In [1]: import numpy as np

In [2]: np.set_printoptions(precision=3, suppress=True, linewidth=140, sign=" ")

In [3]: def rnd(a):
   ...:     return np.round(a, 3) + 0
   ...: 

In [4]: X = np.loadtxt("data.csv", delimiter=",")

In [5]: X
Out[5]: 
array([[ 1.,  0.],
       [ 3.,  3.]])

In [6]: M2 = np.linalg.inv(X)

In [7]: rnd(np.linalg.det(X) * M2)
Out[7]: 
array([[ 3.,  0.],
       [-3.,  1.]])

In [8]: rnd(np.linalg.det(X) * np.linalg.det(M2))
Out[8]: np.float64(1.0)

In [9]: rnd(M2)
Out[9]: 
array([[ 1.   ,  0.   ],
       [-1.   ,  0.333]])

In [10]: rnd(X @ M2)
Out[10]: 
array([[ 1.,  0.],
       [ 0.,  1.]])

In [11]: (np.abs(M2) > 1e-9).astype(int)
Out[11]: 
array([[ 1,  0],
       [ 1,  1]])

In [12]: np.allclose(M2, X.T)
Out[12]: False

In [13]: proj = np.triu(np.array([[1, 1], [1, -5]]), 1) + np.eye(2)

In [14]: M2 = proj @ X @ np.linalg.inv(proj)

In [15]: np.linalg.matrix_rank(M2)
Out[15]: np.int64(2)

In [16]: np.poly(M2)
Out[16]: array([ 1., -4.,  3.])

In [17]: M2
Out[17]: 
array([[ 4., -1.],
       [ 3.,  0.]])

In [18]: J = np.loadtxt("run1.csv", delimiter=",")

In [19]: rnd(J)
Out[19]: 
array([[-2.   , -0.443,  2.192],
       [ 2.809, -0.846, -0.626],
       [ 2.014,  0.431, -2.182],
       [-2.418, -0.012,  1.775],
       [ 2.661, -0.355, -1.339],
       [-1.692, -0.689,  2.38 ],
       [-2.308,  1.618, -1.028],
       [ 0.431,  1.384, -2.626],
       [ 0.07 , -1.562,  2.56 ],
       [ 1.812,  0.598, -2.315],
       [-2.789,  1.084,  0.214],
       [-1.94 , -0.494,  2.235],
       [-2.634,  0.305,  1.402],
       [ 1.52 ,  0.809, -2.456],
       [-2.581,  0.215,  1.514],
       [-0.096,  1.57 , -2.555]])

In [20]: rank = np.linalg.matrix_rank(J)

In [21]: rank
Out[21]: np.int64(2)

In [22]: ns = np.linalg.svd(J)[2][rank:].T

In [23]: ns.shape
Out[23]: (3, 1)

In [24]: [int(np.linalg.matrix_rank(J[:, :j + 1])) for j in range(3)]
Out[24]: [1, 2, 2]

In [25]: np.linalg.matrix_rank(J.T @ J), np.linalg.matrix_rank(J @ J.T)
Out[25]: (np.int64(2), np.int64(2))

In [26]: O, _ = np.linalg.qr(np.array([[0.8, 0.2, 0.0, 1.6],
    ...:     [-0.4, 1.3, -0.3, 0.3],
    ...:     [1.0, 0.4, 0.0, 1.8],
    ...:     [1.7, -1.1, -0.4, 0.8]]))

In [27]: F = O[:, :4]

In [28]: rnd(F)
Out[28]: 
array([[-0.369, -0.332, -0.318, -0.808],
       [ 0.185, -0.741,  0.645, -0.035],
       [-0.462, -0.512, -0.423,  0.588],
       [-0.785,  0.283,  0.551,  0.026]])

In [29]: U, sv, vt = np.linalg.svd(F, full_matrices=False)

In [30]: (sv > 1e-8).sum()
Out[30]: np.int64(4)

In [31]: rnd(sv)
Out[31]: array([ 1.,  1.,  1.,  1.])

In [32]: rnd(np.sqrt((sv ** 2).sum())), rnd(np.linalg.norm(F))
Out[32]: (np.float64(2.0), np.float64(2.0))
